$ python3 -q
>>> import numpy as np
>>> from numpy import linalg as LA
>>> np.set_printoptions(precision=1, suppress=True, linewidth=120, sign=" ")
>>> E = np.load("arr.npy")
>>> E
array([[ -4,   5, -12,  15],
       [  4,   5,  12,  15],
       [  0,   0,  -4,   5],
       [  0,   0,   4,   5]])
>>> ev, evecs = LA.eig(E)
>>> np.sort(LA.eigvals(E.T))
array([-5.8, -5.8,  6.8,  6.8])
>>> np.sort(LA.eigvals(E @ E))
array([ 34.2,  34.2,  46.8,  46.8])
>>> np.round(E @ evecs[:, 0] - ev[0] * evecs[:, 0], 1) + 0
array([ 0.,  0.,  0.,  0.])
>>> round(np.prod(ev), 1)
np.float64(1600.0)
>>> np.sort(LA.eigvals(LA.inv(E)))
array([-0.2, -0.2,  0.1,  0.1])
>>> ev
array([-5.8,  6.8, -5.8,  6.8])
>>> np.einsum("ii->", E)
np.int64(2)
>>> np.einsum("ij,ji->", E, E)
np.int64(162)
>>> np.poly(E)
array([   1.,   -2.,  -79.,   80., 1600.])
>>> u, r1 = E[0], E[2]
>>> u @ r1
np.int64(123)
>>> u @ u
np.int64(410)
>>> p = (u @ r1) / (u @ u) * u
>>> np.outer(u, r1)
array([[  0,   0,  16, -20],
       [  0,   0, -20,  25],
       [  0,   0,  48, -60],
       [  0,   0, -60,  75]])
>>> np.round(LA.norm(u + r1) ** 2 + LA.norm(u - r1) ** 2, 1)
np.float64(902.0)
>>> feats = np.loadtxt("dump.csv", delimiter=",")
>>> feats
array([[ -7., -14.,   5.,  10.],
       [  0., -21.,   0.,  15.],
       [  1.,   2.,   1.,   2.],
       [  0.,   3.,   0.,   3.]])
>>> ev, evecs = LA.eig(feats)
>>> np.sort(LA.eigvals(feats @ feats))
array([   2.5,   22.5,   57.5,  517.5])
